>>> import numpy as np
>>> np.set_printoptions(precision=2, suppress=True, linewidth=100, legacy="1.25")
>>> def rd(a):
...     return np.round(a, 2) + 0
... 
>>> J = np.load("case8.npy")
>>> J
array([[9, 6, 9, 6],
       [6, 4, 6, 4],
       [9, 6, 9, 6],
       [6, 4, 6, 4]])
>>> ev, vecs = np.linalg.eigh(J)
>>> x0 = np.array([5, 3, 3, 0])
>>> rd(np.linalg.eigvalsh(J[1:, 1:]))
array([ 0.,  0., 17.])
>>> rd(vecs * np.abs(ev) @ vecs.T)
array([[9., 6., 9., 6.],
       [6., 4., 6., 4.],
       [9., 6., 9., 6.],
       [6., 4., 6., 4.]])
>>> (np.sign(vecs[:, -1].round(6)) == np.sign(vecs[0, -1].round(6))).astype(int)
array([1, 1, 1, 1])
>>> rd(np.linalg.eigvals(J).sum().real)
26.0
>>> np.einsum("ii->", J)
26
>>> rd(np.poly(J))
array([  1., -26.,   0.,   0.,   0.])
>>> r = np.linalg.matrix_rank(J)
>>> r
1
>>> N = np.linalg.svd(J)[2][r:].T
>>> rd(N @ N.T)
array([[ 0.65, -0.23, -0.35, -0.23],
       [-0.23,  0.85, -0.23, -0.15],
       [-0.35, -0.23,  0.65, -0.23],
       [-0.23, -0.15, -0.23,  0.85]])
>>> other = np.array([[0.0], [1.3], [-1.0], [-0.4]])
>>> Z = np.array([[-0.1, -1.6, 2.7]])
>>> data = other @ Z
>>> rd(data)
array([[ 0.  ,  0.  ,  0.  ],
       [-0.13, -2.08,  3.51],
       [ 0.1 ,  1.6 , -2.7 ],
       [ 0.04,  0.64, -1.08]])
>>> left, sig, Vh = np.linalg.svd(data)
>>> np.argmax(sig[:-1] / (sig[1:] + 1e-6)) + 1
1
>>> other = left[:, :1] @ np.diag(sig[:1]) @ Vh[:1]
>>> np.linalg.matrix_rank(other)
1
>>> rd(np.linalg.norm(data - other) / np.linalg.norm(data))
0.0
>>> rd(other)
array([[ 0.  ,  0.  ,  0.  ],
       [-0.13, -2.08,  3.51],
       [ 0.1 ,  1.6 , -2.7 ],
       [ 0.04,  0.64, -1.08]])
>>> np.linalg.matrix_rank(data, rtol=0.05)
1
>>> arr = np.load("x.npy")
>>> arr
array([[-6,  4, -1],
       [ 4, -6,  4],
       [-1,  4,  2]])
>>> other = np.array([[4, 1], [4, -3]])
>>> Z = np.kron(other, J)
>>> Z.shape
(8, 8)
>>> Z
array([[ 36,  24,  36,  24,   9,   6,   9,   6],
       [ 24,  16,  24,  16,   6,   4,   6,   4],
       [ 36,  24,  36,  24,   9,   6,   9,   6],
       [ 24,  16,  24,  16,   6,   4,   6,   4],
       [ 36,  24,  36,  24, -27, -18, -27, -18],
       [ 24,  16,  24,  16, -18, -12, -18, -12],
       [ 36,  24,  36,  24, -27, -18, -27, -18],
       [ 24,  16,  24,  16, -18, -12, -18, -12]])
>>> np.linalg.matrix_rank(Z)
2
>>> left, sig, Vh = np.linalg.svd(arr, full_matrices=False)
>>> rd(left.T @ arr @ Vh.T)
array([[11. ,  0. ,  0. ],
       [ 0. ,  3.7,  0. ],
       [ 0. ,  0. ,  2.7]])
>>> rd(np.cumsum(sig ** 2) / np.sum(sig ** 2))
array([0.85, 0.95, 1.  ])
>>> rd(np.abs(Vh[0]))
array([0.63, 0.72, 0.27])
>>> rd(sig / sig[0])
array([1.  , 0.34, 0.25])
>>> rd(np.sqrt((sig ** 2).sum())), rd(np.linalg.norm(arr))
(11.92, 11.92)
>>> rd(Vh @ Vh.T)
array([[1., 0., 0.],
       [0., 1., 0.],
       [0., 0., 1.]])
>>> left.shape, sig.shape, Vh.shape
((3, 3), (3,), (3, 3))
>>> rd(sig)
array([11. ,  3.7,  2.7])
>>> x0 = np.array([3, 5, 4])
>>> rhs = arr @ x0
>>> rhs
array([-2, -2, 25])
>>> rd(np.linalg.solve(arr, arr[:, 2]))
array([0., 0., 1.])
>>> rd(np.linalg.solve(arr, rhs + arr[:, 1]))
array([3., 6., 4.])
>>> rd(np.linalg.solve(arr, rhs))
array([3., 5., 4.])
>>> rd(np.linalg.solve(arr.T, arr[2]))
array([0., 0., 1.])
>>> t = np.radians(45)
>>> r_ = np.eye(3)
>>> r_[2, 2] = r_[1, 1] = np.cos(t)
>>> r_[2, 1], r_[1, 2] = -np.sin(t), np.sin(t)
>>> rd(r_)
array([[ 1.  ,  0.  ,  0.  ],
       [ 0.  ,  0.71,  0.71],
       [ 0.  , -0.71,  0.71]])
>>> other = arr @ r_.T
>>> rd(np.abs(other - arr).max(axis=0))
array([0.  , 4.59, 3.41])
>>> rd(np.linalg.det(r_)), rd(np.trace(r_))
(1.0, 2.41)
>>> rd(np.linalg.svd(arr, compute_uv=False)), rd(np.linalg.svd(other, compute_uv=False))
(array([11. ,  3.7,  2.7]), array([11. ,  3.7,  2.7]))
>>> ev, vecs = np.linalg.eig(arr)
>>> rd(np.sort(np.linalg.eigvals(np.linalg.inv(arr))))
array([-0.37, -0.09,  0.27])
>>> rd(np.sort(np.linalg.eigvals(arr.T)))
array([-11. ,  -2.7,   3.7])
>>> rd(arr @ vecs[:, 0] - ev[0] * vecs[:, 0])
array([0., 0., 0.])
>>> rd(np.prod(ev))
110.0
>>> rd(ev)
array([-11. ,  -2.7,   3.7])
>>> mat = np.load("sample14.npy")
>>> mat
array([[-1.7,  0. , -1. ],
       [ 2. , -0.7,  0. ],
       [-2. ,  0. , -0.7]])
>>> np.kron(np.eye(2, dtype=int), mat)
array([[-1.7,  0. , -1. , -0. ,  0. , -0. ],
       [ 2. , -0.7,  0. ,  0. , -0. ,  0. ],
       [-2. ,  0. , -0.7, -0. ,  0. , -0. ],
       [-0. ,  0. , -0. , -1.7,  0. , -1. ],
       [ 0. , -0. ,  0. ,  2. , -0.7,  0. ],
       [-0. ,  0. , -0. , -2. ,  0. , -0.7]])
>>> rd(np.einsum("ii->", mat))
-3.1
>>> W0 = np.loadtxt("block3.csv", delimiter=",")
>>> W0
array([[-3.64,  3.13, -1.41],
       [-2.18, -0.57,  4.46],
       [ 1.58, -2.24, -4.19],
       [-4.65,  1.48, -1.08],
       [-4.8 ,  0.8 ,  1.16],
       [-3.97, -2.82, -1.11],
       [ 1.67, -1.15,  4.57],
       [-2.46, -0.18,  4.35],
       [ 2.64,  1.1 ,  4.1 ],
       [ 4.84, -0.27, -1.23],
       [ 2.4 ,  3.83, -2.14],
       [-0.05, -0.43, -4.98],
       [-1.92,  1.18, -4.46],
       [-0.81,  3.96, -2.95],
       [ 4.05, -2.38,  1.73],
       [ 4.76, -1.51, -0.24],
       [-1.78, -1.37, -4.47],
       [-3.98, -3.03, -0.01],
       [ 1.58, -3.33, -3.38],
       [ 4.57, -0.32, -2.01],
       [-1.08, -2.77, -4.02],
       [ 1.6 ,  0.2 , -4.73],
       [-1.61, -3.56,  3.13],
       [ 4.55,  1.47, -1.45],
       [-4.33,  2.11, -1.33],
       [-2.47, -1.38, -4.13]])
>>> d = np.linalg.norm(W0[:, None] - W0[None], axis=-1)
>>> d[20].round(6).argsort(kind="stable")[:4]
array([20, 16, 25,  2])
>>> rd(d[:5, :5])
array([[0.  , 7.09, 7.99, 1.96, 3.66],
       [7.09, 0.  , 9.58, 6.4 , 4.43],
       [7.99, 9.58, 0.  , 7.89, 8.86],
       [1.96, 6.4 , 7.89, 0.  , 2.35],
       [3.66, 4.43, 8.86, 2.35, 0.  ]])
>>> d.shape
(26, 26)
>>> rd(np.linalg.norm(W0, axis=1))
array([5.  , 5.  , 5.01, 5.  , 5.  , 4.99, 5.  , 5.  , 5.  , 5.  , 5.  , 5.  , 5.  , 5.  , 5.01,
       5.  , 5.  , 5.  , 5.  , 5.  , 5.  , 5.  , 5.01, 5.  , 5.  , 5.01])
>>> np.linalg.matrix_rank(d ** 2)
5
>>> z = W0[:, 2] > np.median(W0[:, 2])
>>> u = W0[z].mean(axis=0) - W0[~z].mean(axis=0)
>>> np.argsort(-np.abs(u).round(6), kind="stable")
array([2, 0, 1])
>>> rd(u)
array([-1.12, -0.92,  4.83])
>>> z.astype(int)
array([0, 1, 0, 1, 1, 1, 1, 1, 1, 1, 0, 0, 0, 0, 1, 1, 0, 1, 0, 0, 0, 0, 1, 0, 1, 0])
>>> rd((((W0 - W0.mean(axis=0)) @ u > 0) == z).mean())
0.92
>>> Ac = W0 - W0.mean(axis=0)
>>> vecs = np.linalg.svd(Ac)[2][:2]
>>> other = Ac - Ac @ vecs.T @ vecs
>>> rd(other.std(axis=0))
array([0.15, 2.09, 0.22])
>>> rd(np.cov(Ac @ vecs.T, rowvar=False))
array([[10.55,  0.  ],
       [ 0.  ,  9.69]])
>>> rd(np.diag(vecs.T @ vecs))
array([0.99, 0.02, 0.99])
>>> proj = W0 @ np.linalg.solve(W0.T @ W0, W0.T)
>>> np.trace(proj)
3.0
>>> np.linalg.matrix_rank(np.eye(26) - proj)
23
>>> np.allclose(proj @ proj, proj)
True
>>> rd(np.diag(proj))
array([0.13, 0.1 , 0.12, 0.1 , 0.1 , 0.14, 0.1 , 0.09, 0.1 , 0.09, 0.16, 0.1 , 0.1 , 0.16, 0.11,
       0.1 , 0.11, 0.14, 0.15, 0.09, 0.13, 0.09, 0.15, 0.11, 0.11, 0.11])
>>> x0 = np.array([0, -1, -2])
>>> rhs = W0 @ x0
>>> rd(np.linalg.pinv(W0) @ W0)
array([[1., 0., 0.],
       [0., 1., 0.],
       [0., 0., 1.]])
>>> rd(np.linalg.solve(W0.T @ W0, W0.T @ rhs))
array([ 0., -1., -2.])
>>> rd(np.linalg.lstsq(W0, rhs)[0])
array([ 0., -1., -2.])
>>> try:
...     np.linalg.solve(W0, rhs)
... except np.linalg.LinAlgError as e:
...     print(e)
... 
Last 2 dimensions of the array must be square
>>> rng = np.random.default_rng(130)
>>> rhs = rhs + 0.05 * rng.normal(size=26)
>>> rd(rhs)
array([-0.3 , -8.3 , 10.58,  0.69, -3.12,  5.11, -7.98, -8.51, -9.36,  2.73,  0.42, 10.39,  7.65,
        1.92, -1.14,  1.93, 10.38,  3.02, 10.13,  4.29, 10.84,  9.23, -2.65,  1.39,  0.55,  9.63])
>>> coef, *_ = np.linalg.lstsq(W0, rhs)
>>> rd(coef)
array([-0.01, -1.01, -2.  ])
>>> coef.round()
array([-0., -1., -2.])
>>> rd(W0.T @ (rhs - W0 @ coef))
array([0., 0., 0.])
>>> [round(float(np.linalg.norm(np.linalg.solve(W0.T @ W0 + lam * np.eye(3), W0.T @ rhs))), 2) for lam in (0, 1, 10, 100)]
[2.24, 2.23, 2.14, 1.54]
>>> A = np.array([[-2.03, 0.37, -4.73],
...     [-2.68, 0.04, -5.22],
...     [-2.61, -0.1, -5.53],
...     [-2.14, 0.23, -5.31],
...     [-1.68, -0.22, -5.05],
...     [-2.25, 0.53, -4.79],
...     [-4.69, 2.06, -4.1],
...     [-5.05, 1.76, -4.05],
...     [-5.34, 1.41, -4.31],
...     [-4.93, 1.82, -4.06],
...     [-5.08, 1.76, -4.24],
...     [-4.85, 2.04, -4.22],
...     [3.65, 3.33, 0.91],
...     [3.99, 2.11, 1.01],
...     [3.72, 3.04, 1.71],
...     [4.28, 3.63, 1.19],
...     [3.86, 2.97, 1.44],
...     [4.15, 3.31, 1.18]])
>>> proj = A @ np.linalg.solve(A.T @ A, A.T)
>>> rd(np.diag(proj))
array([0.13, 0.15, 0.19, 0.18, 0.21, 0.12, 0.16, 0.17, 0.16, 0.16, 0.16, 0.17, 0.18, 0.13, 0.15,
       0.22, 0.15, 0.19])
>>> np.allclose(proj @ proj, proj)
True
>>> z = A[:, 2] > np.median(A[:, 2])
>>> u = A[z].mean(axis=0) - A[~z].mean(axis=0)
>>> rd(u)
array([4.18, 2.  , 4.29])
>>> ((A - A.mean(axis=0)) @ u > 0).astype(int)
array([0, 0, 0, 0, 0, 0, 0, 0, 0, 0, 0, 0, 1, 1, 1, 1, 1, 1])
>>> z.astype(int)
array([0, 0, 0, 0, 0, 0, 1, 1, 0, 1, 0, 0, 1, 1, 1, 1, 1, 1])
>>> rd((((A - A.mean(axis=0)) @ u > 0) == z).mean())
0.83
>>> u = np.array([3, 3])
>>> np.polyval(u, A[15])
array([15.84, 13.89,  6.57])
>>> rd(np.correlate(A[15], A[6], "full"))
array([-17.55,  -6.07, -17.47, -14.57,  -5.58])
>>> rd(np.cross(A[15, :3], A[6, :3]))
array([-17.33,  11.97,  25.84])
>>> K = np.array([[0, 2, 0, 1], [2, 0, 2, 0], [0, 2, 0, 2], [1, 0, 2, 0]])
>>> np.linalg.matrix_power(K, 4)
array([[ 61,   0,  78,   0],
       [  0, 100,   0,  78],
       [ 78,   0, 100,   0],
       [  0,  78,   0,  61]])
>>> np.allclose(K, K.T)
True
>>> t = np.radians(15)
>>> r_ = np.eye(4)
>>> r_[3, 3] = r_[2, 2] = np.cos(t)
>>> r_[3, 2], r_[2, 3] = -np.sin(t), np.sin(t)
>>> rd(r_)
array([[ 1.  ,  0.  ,  0.  ,  0.  ],
       [ 0.  ,  1.  ,  0.  ,  0.  ],
       [ 0.  ,  0.  ,  0.97,  0.26],
       [ 0.  ,  0.  , -0.26,  0.97]])
>>> other = K @ r_.T
>>> rd(np.linalg.det(r_)), rd(np.trace(r_))
(1.0, 3.93)
>>> rd(np.abs(other - K).max(axis=0))
array([0.  , 0.  , 0.52, 0.52])
>>> rd(np.linalg.svd(K, compute_uv=False)), rd(np.linalg.svd(other, compute_uv=False))
(array([3.56, 3.56, 0.56, 0.56]), array([3.56, 3.56, 0.56, 0.56]))
>>> proj = np.triu(np.array([[1, 2, 2, 1], [2, 1, 3, 0], [3, 1, 1, 0], [0, 0, 3, 2]]), 1) + np.eye(4)
>>> other = proj @ K @ np.linalg.inv(proj)
>>> other
array([[ 5., -4.,  8.,  0.],
       [ 2.,  2., -8.,  4.],
       [ 0.,  2., -6.,  2.],
       [ 1., -2.,  6., -1.]])
>>> rd(np.poly(other))
array([  1.,   0., -13.,   0.,   4.])
>>> np.trace(other), np.trace(K)
(0.0, 0)
>>> rd(np.linalg.det(other))
4.0
